In [1]: import numpy as np

In [2]: from numpy import linalg as LA

In [3]: np.set_printoptions(precision=2, suppress=True, linewidth=100, floatmode="fixed")

In [4]: rd = lambda a: np.round(a, 2) + 0

In [5]: rng = np.random.default_rng(98)

In [6]: feats = rng.normal(size=(19, 6)) + 3 * np.array([2, 2, 2, 1, 2, 0])

In [7]: rd(feats)
Out[7]: 
array([[ 4.91,  4.76,  6.56,  3.69,  6.43,  1.07],
       [ 5.69,  6.59,  6.39,  3.25,  5.51,  0.36],
       [ 7.47,  5.93,  5.10,  3.48,  5.26,  1.19],
       [ 5.85,  5.55,  6.31,  2.81,  5.42,  2.50],
       [ 6.59,  6.47,  6.24,  3.95,  5.82, -0.34],
       [ 5.61,  5.32,  5.73,  4.13,  4.95, -0.47],
       [ 5.98,  6.41,  6.58,  2.71,  6.87, -0.56],
       [ 5.92,  5.45,  7.52,  2.34,  5.56, -0.50],
       [ 8.52,  5.07,  7.47,  1.56,  4.66, -0.53],
       [ 6.17,  7.56,  6.03,  2.70,  7.67, -0.34],
       [ 7.06,  5.91,  5.13,  2.71,  5.83, -0.14],
       [ 6.85,  6.78,  5.56,  1.14,  7.48,  0.12],
       [ 6.40,  6.33,  5.42,  2.26,  6.28, -0.22],
       [ 6.92,  5.88,  5.89,  3.01,  6.69,  0.73],
       [ 8.85,  5.85,  5.97,  2.01,  7.12, -0.66],
       [ 3.24,  5.39,  5.88,  0.95,  5.86,  1.22],
       [ 4.56,  6.47,  6.61,  4.12,  4.97, -0.39],
       [ 5.74,  5.80,  4.94,  2.87,  5.96,  1.39],
       [ 7.78,  5.95,  6.77,  2.59,  4.73,  0.41]])

In [8]: rd(LA.svd(feats, compute_uv=False))
Out[8]: array([54.59,  5.28,  4.46,  3.66,  3.54,  2.06])

In [9]: print(np.unravel_index(np.abs(feats).argmax(), feats.shape))
(np.int64(14), np.int64(0))

In [10]: rd(LA.norm(feats))
Out[10]: np.float64(55.3)

In [11]: cen = feats - feats.mean(axis=0)

In [12]: V = LA.svd(cen)[2][:1]

In [13]: out = cen - cen @ V.T @ V

In [14]: rd(out.std(axis=0))
Out[14]: array([0.35, 0.64, 0.70, 0.85, 0.86, 0.74])

In [15]: rd(np.diag(V.T @ V))
Out[15]: array([0.84, 0.01, 0.00, 0.04, 0.01, 0.10])

In [16]: rd(np.cov(cen @ V.T, rowvar=False))
Out[16]: np.float64(1.97)

In [17]: cen = (feats - feats.mean(axis=0)) / feats.std(axis=0)

In [18]: rd(cen.std(axis=0))
Out[18]: array([1.00, 1.00, 1.00, 1.00, 1.00, 1.00])

In [19]: print(np.argwhere(np.abs(cen) > 2))
[[ 3  5]
 [ 9  1]
 [15  0]
 [15  3]]

In [20]: beta = LA.lstsq(np.delete(cen, 3, axis=1), cen[:, 3])[0]

In [21]: print(np.abs(beta).argmax())
3

In [22]: print(rd(beta))
[-0.19  0.18 -0.17 -0.45 -0.11]

In [23]: rd(1 - np.var(cen[:, 3] - np.delete(cen, 3, axis=1) @ beta))
Out[23]: np.float64(0.18)

In [24]: cen = feats - feats.mean(axis=0)

In [25]: U, sigma, Vh = LA.svd(cen, full_matrices=False)

In [26]: print(LA.matrix_rank(cen))
6

In [27]: rd(cen.mean(axis=0))
Out[27]: array([0.00, 0.00, 0.00, 0.00, 0.00, 0.00])

In [28]: (np.sign(U[:, 0]) == np.sign(U[0, 0])).astype(int)
Out[28]: array([1, 1, 0, 1, 0, 1, 0, 1, 0, 0, 0, 0, 0, 0, 0, 1, 1, 1, 0])

In [29]: lab = feats[:, 4] > np.median(feats[:, 4])

In [30]: f = feats[lab].mean(axis=0) - feats[~lab].mean(axis=0)

In [31]: np.argsort(-np.abs(f).round(6), kind="stable")
Out[31]: array([4, 3, 2, 0, 1, 5])

In [32]: rd(f)
Out[32]: array([-0.39,  0.21, -0.46, -0.72,  1.43,  0.09])

In [33]: lab.astype(int)
Out[33]: array([1, 0, 0, 0, 0, 0, 1, 0, 0, 1, 0, 1, 1, 1, 1, 1, 0, 1, 0])

In [34]: ((feats - feats.mean(axis=0)) @ f > 0).astype(int)
Out[34]: array([1, 0, 0, 0, 0, 0, 1, 0, 0, 1, 0, 1, 1, 1, 1, 1, 0, 1, 0])

In [35]: (((feats - feats.mean(axis=0)) @ f > 0) == lab).mean()
Out[35]: np.float64(1.0)

In [36]: W0 = np.load("run8.npy")

In [37]: W0
Out[37]: 
array([[ 3.00,  0.00,  0.00,  0.00,  0.00,  0.00],
       [ 0.00,  3.00,  0.00,  0.00,  0.00,  0.00],
       [ 0.00,  0.00,  4.00, -2.00,  2.00, -2.00],
       [ 0.00,  0.00, -2.00,  7.00, -4.00,  4.00],
       [ 0.00,  0.00,  2.00, -4.00,  7.00, -4.00],
       [ 0.00,  0.00, -2.00,  4.00, -4.00,  7.00]])

In [38]: out = W0 + rng.integers(-2, 3, (6, 1)) @ rng.integers(-2, 3, (1, 6))

In [39]: out
Out[39]: 
array([[ 5.00,  0.00, -2.00, -2.00,  2.00, -4.00],
       [ 0.00,  3.00,  0.00,  0.00,  0.00,  0.00],
       [-2.00,  0.00,  6.00,  0.00,  0.00,  2.00],
       [ 1.00,  0.00, -3.00,  6.00, -3.00,  2.00],
       [-1.00,  0.00,  3.00, -3.00,  6.00, -2.00],
       [ 1.00,  0.00, -3.00,  3.00, -3.00,  5.00]])

In [40]: LA.matrix_rank(out - W0, tol=1e-8)
Out[40]: np.int64(1)

In [41]: print(rd(LA.svd(out - W0, compute_uv=False)))
[9.38 0.00 0.00 0.00 0.00 0.00]

In [42]: np.abs(out - W0).sum(axis=1)
Out[42]: array([12.00,  0.00, 12.00,  6.00,  6.00,  6.00])

In [43]: out - W0
Out[43]: 
array([[ 2.00,  0.00, -2.00, -2.00,  2.00, -4.00],
       [ 0.00,  0.00,  0.00,  0.00,  0.00,  0.00],
       [-2.00,  0.00,  2.00,  2.00, -2.00,  4.00],
       [ 1.00,  0.00, -1.00, -1.00,  1.00, -2.00],
       [-1.00,  0.00,  1.00,  1.00, -1.00,  2.00],
       [ 1.00,  0.00, -1.00, -1.00,  1.00, -2.00]])

In [44]: F = np.load("sample0.npy")

In [45]: print(rd(F))
[[ 0.37 -0.93]
 [-0.93 -0.37]]

In [46]: rd(LA.det(2 * F)), rd(LA.det(F))
Out[46]: (np.float64(-4.0), np.float64(-1.0))

In [47]: rd(np.kron(np.eye(2, dtype=int), F))
Out[47]: 
array([[ 0.37, -0.93,  0.00,  0.00],
       [-0.93, -0.37,  0.00,  0.00],
       [ 0.00,  0.00,  0.37, -0.93],
       [ 0.00,  0.00, -0.93, -0.37]])

In [48]: rd(LA.det(F.T))
Out[48]: np.float64(-1.0)

In [49]: rd(LA.svd(F, compute_uv=False))
Out[49]: array([1.00, 1.00])

In [50]: w, V = LA.eigh(F)

In [51]: print(np.abs(V[:, -1]).round(6).argmax())
0

In [52]: (w > 1e-8).sum(), (w < -1e-8).sum()
Out[52]: (np.int64(1), np.int64(1))

In [53]: rd(w)
Out[53]: array([-1.00,  1.00])

In [54]: np.unique(w.round(6) + 0, return_counts=True)[1]
Out[54]: array([1, 1])

In [55]: print(rd(LA.eigvalsh(F @ F)))
[1.00 1.00]

In [56]: rd(V @ np.diag(w) @ V.T)
Out[56]: 
array([[ 0.37, -0.93],
       [-0.93, -0.37]])

In [57]: print(rd(V.T @ F @ V))
[[-1.00  0.00]
 [ 0.00  1.00]]

In [58]: w, V = LA.eigh(W0)

In [59]: x = np.array([0, -3, -2, -2, 0, -3])

In [60]: np.abs(W0).sum(axis=1).max(), np.abs(w).max()
Out[60]: (np.float64(17.0), np.float64(16.0))

In [61]: rd(V * np.abs(w) @ V.T)
Out[61]: 
array([[ 3.00,  0.00,  0.00,  0.00,  0.00,  0.00],
       [ 0.00,  3.00,  0.00,  0.00,  0.00,  0.00],
       [ 0.00,  0.00,  4.00, -2.00,  2.00, -2.00],
       [ 0.00,  0.00, -2.00,  7.00, -4.00,  4.00],
       [ 0.00,  0.00,  2.00, -4.00,  7.00, -4.00],
       [ 0.00,  0.00, -2.00,  4.00, -4.00,  7.00]])

In [62]: rd(x @ W0 @ x / (x @ x)), rd(w[0]), w[-1]
Out[62]: (np.float64(5.46), np.float64(3.0), np.float64(16.0))

In [63]: rd(V * np.sqrt(w) @ V.T)
Out[63]: 
array([[ 1.73,  0.00,  0.00,  0.00,  0.00,  0.00],
       [ 0.00,  1.73,  0.00,  0.00,  0.00,  0.00],
       [ 0.00,  0.00,  1.91, -0.35,  0.35, -0.35],
       [ 0.00,  0.00, -0.35,  2.43, -0.70,  0.70],
       [ 0.00,  0.00,  0.35, -0.70,  2.43, -0.70],
       [ 0.00,  0.00, -0.35,  0.70, -0.70,  2.43]])

In [64]: print((np.sign(V[:, -1].round(6)) == np.sign(V[0, -1].round(6))).astype(int))
[1 1 0 0 0 0]

In [65]: out = np.array([[-1, 3, 0], [0, 1, -3], [-2, 1, -2], [-1, 1, 0]])

In [66]: W2 = np.array([[0, 6, -4, -3], [-9, -4, -8, 7], [0, -6, -9, -7]])

In [67]: K = out @ W2

In [68]: K
Out[68]: 
array([[-27, -18, -20,  24],
       [ -9,  14,  19,  28],
       [ -9,  -4,  18,  27],
       [ -9, -10,  -4,  10]])

In [69]: np.allclose(K[:-1].T @ LA.lstsq(K[:-1].T, K[-1])[0], K[-1])
Out[69]: True

In [70]: np.abs(np.diag(LA.qr(K)[1])) > 1e-9
Out[70]: array([ True,  True,  True, False])

In [71]: np.count_nonzero(K)
Out[71]: np.int64(16)

In [72]: np.unravel_index(np.abs(K).argmax(), K.shape)
Out[72]: (np.int64(1), np.int64(3))

In [73]: rd(LA.norm(K))
Out[73]: np.float64(69.99)

In [74]: K[:, 4]
---------------------------------------------------------------------------
IndexError                                Traceback (most recent call last)
Cell In[74], line 1
----> 1 K[:, 4]

IndexError: index 4 is out of bounds for axis 1 with size 4

In [75]: rd(LA.svd(K, compute_uv=False))
Out[75]: array([55.35, 41.30, 11.37,  0.00])

In [76]: np.diff(K, axis=0)
Out[76]: 
array([[ 18,  32,  39,   4],
       [  0, -18,  -1,  -1],
       [  0,  -6, -22, -17]])

In [77]: print(K - K[0])
[[  0   0   0   0]
 [ 18  32  39   4]
 [ 18  14  38   3]
 [ 18   8  16 -14]]

In [78]: x = np.array([0, 3, 4, 0, 6, 7])

In [79]: rhs = W0 @ x

In [80]: rhs
Out[80]: array([ 0.00,  9.00, 14.00, -4.00, 22.00, 17.00])

In [81]: rd(LA.solve(W0.T, W0[4]))
Out[81]: array([0.00, 0.00, 0.00, 0.00, 1.00, 0.00])

In [82]: X = np.array([[0, 0, 0, 0, 2],
    ...:     [0, 0, 0, 0, 0],
    ...:     [0, 0, 0, 0, 0],
    ...:     [0, 0, 0, 0, 0],
    ...:     [2, 0, 0, 0, 0]])

In [83]: rd(np.sort(LA.eigvals(X).real))
Out[83]: array([-2.00,  0.00,  0.00,  0.00,  2.00])

In [84]: A = np.load("test9.npy")

In [85]: A
Out[85]: 
array([[-10, -16,  16, -22],
       [ 48,  -1,  20,  19],
       [  3,  15, -42,  10],
       [ 48,  -2,  37,  23],
       [ 11,  -9,  26,  -2],
       [ -8, -21,  16, -29]])

In [86]: x = np.array([-3, 3, 2, 0])

In [87]: A @ x
Out[87]: array([  14, -107,  -48,  -76,   -8,   -7])

In [88]: x @ A
---------------------------------------------------------------------------
ValueError                                Traceback (most recent call last)
Cell In[88], line 1
----> 1 x @ A

ValueError: matmul: Input operand 1 has a mismatch in its core dimension 0, with gufunc signature (n?,k),(k,m?)->(n?,m?) (size 6 is different from 4)

In [89]: U, sigma, Vh = LA.svd(A)

In [90]: V = Vh[:(sigma > 1e-8).sum()]

In [91]: x = A[4] + 2 * A[1] + rng.integers(2) * np.eye(4)[3]

In [92]: x
Out[92]: array([107.00, -11.00,  66.00,  37.00])

In [93]: rd(LA.norm(x - V.T @ V @ x))
Out[93]: np.float64(0.54)

In [94]: np.allclose(V.T @ V @ x, x)
Out[94]: False

In [95]: rd(LA.norm(A, 2) / LA.norm(A))
Out[95]: np.float64(0.79)

In [96]: [round(float(x), 2) for x in LA.svd(A, compute_uv=False)[:3]]
Out[96]: [89.69, 67.58, 18.4]

In [97]: U, sigma, Vh = LA.svd(A)

In [98]: np.argmax(sigma[:-1] / (sigma[1:] + 1e-6)) + 1
Out[98]: np.int64(3)

In [99]: out = U[:, :3] @ np.diag(sigma[:3]) @ Vh[:3]

In [100]: LA.matrix_rank(out)
Out[100]: np.int64(3)

In [101]: rd(np.abs(A - out).max())
Out[101]: np.float64(0.0)

In [102]: print(LA.matrix_rank(A, rtol=0.05))
3

In [103]: print(rd(out))
[[-10.00 -16.00  16.00 -22.00]
 [ 48.00  -1.00  20.00  19.00]
 [  3.00  15.00 -42.00  10.00]
 [ 48.00  -2.00  37.00  23.00]
 [ 11.00  -9.00  26.00  -2.00]
 [ -8.00 -21.00  16.00 -29.00]]

In [104]: rd(out @ LA.pinv(out) @ out)
Out[104]: 
array([[-10.00, -16.00,  16.00, -22.00],
       [ 48.00,  -1.00,  20.00,  19.00],
       [  3.00,  15.00, -42.00,  10.00],
       [ 48.00,  -2.00,  37.00,  23.00],
       [ 11.00,  -9.00,  26.00,  -2.00],
       [ -8.00, -21.00,  16.00, -29.00]])

In [105]: LA.lstsq(out[:-1].T, out[-1])[2]
Out[105]: np.int32(3)

In [106]: np.abs(np.diag(LA.qr(out)[1])) > 1e-9
Out[106]: array([ True,  True,  True, False])

In [107]: J = np.tril(np.array([[0, 1, 0], [1, 1, 0], [0, 0, 3]]), -1) + np.eye(3, dtype=int)

In [108]: print(J)
[[1 0 0]
 [1 1 0]
 [0 0 1]]

In [109]: x = np.array([2, -7, 2])

In [110]: rhs = J @ x

In [111]: beta, lr = np.zeros(3), 1 / LA.norm(J, 2) ** 2

In [112]: for i in range(60):
     ...:     beta -= lr * J.T @ (J @ beta - rhs)
     ...:     if i % 10 == 0: print(i, round(LA.norm(J @ beta - rhs), 2))
     ...: 
0 3.9
10 0.76
20 0.16
30 0.03
40 0.01
50 0.0

In [113]: rd(beta)
Out[113]: array([ 2.00, -7.00,  2.00])

In [114]: data = np.load("out13.npy")

In [115]: data
Out[115]: 
array([[ 0.00,  0.00,  0.00,  0.00,  0.00,  0.00,  1.00, -3.00],
       [ 0.00,  0.00,  0.00,  0.00,  0.00,  0.00,  3.00, -1.00],
       [ 0.00,  0.00,  0.00,  0.00,  0.00,  0.00,  0.00, -1.00],
       [ 0.00,  0.00,  0.00,  0.00,  0.00,  0.00,  2.00, -3.00],
       [ 0.00,  0.00,  0.00,  0.00,  0.00,  0.00, -3.00,  2.00],
       [ 0.00,  0.00,  0.00,  0.00,  0.00,  0.00, -1.00, -1.00],
       [ 1.00,  3.00,  0.00,  2.00, -3.00, -1.00,  0.00,  0.00],
       [-3.00, -1.00, -1.00, -3.00,  2.00, -1.00,  0.00,  0.00]])

In [116]: W1 = np.array([[0, 6, 0, 4, 3, 8],
     ...:     [4, 7, 6, 9, 4, 5],
     ...:     [9, 3, 3, 2, 6, 9],
     ...:     [6, 9, 5, 6, 0, 6],
     ...:     [3, 4, 3, 6, 6, 9],
     ...:     [0, 3, 7, 4, 9, 1],
     ...:     [3, 5, 8, 0, 2, 3],
     ...:     [0, 8, 7, 3, 8, 1]])

In [117]: beta = np.array([8, 8, 1, 1, 5, 1])

In [118]: hid = np.maximum(data @ W1 + beta, 0)

In [119]: rd((hid > 0).mean(axis=0))
Out[119]: array([0.75, 0.38, 0.25, 0.25, 0.25, 0.50])

In [120]: W2 = np.array([[0, 1, 2], [1, 0, 2], [0, 1, 2], [0, 0, 2], [1, 2, 0], [2, 0, 1]])

In [121]: W1 @ W2
Out[121]: 
array([[25,  6, 28],
       [21, 18, 57],
       [27, 24, 43],
       [21, 11, 58],
       [28, 18, 41],
       [14, 25, 29],
       [13, 15, 35],
       [18, 23, 37]])

In [122]: hid @ W2
Out[122]: 
array([[  2.00,  11.00,  23.00],
       [ 36.00,  41.00, 109.00],
       [  0.00,   8.00,  16.00],
       [  8.00,  14.00,  32.00],
       [ 24.00,  30.00,  32.00],
       [  0.00,   5.00,  10.00],
       [ 54.00,  36.00, 200.00],
       [  0.00,   0.00,   0.00]])
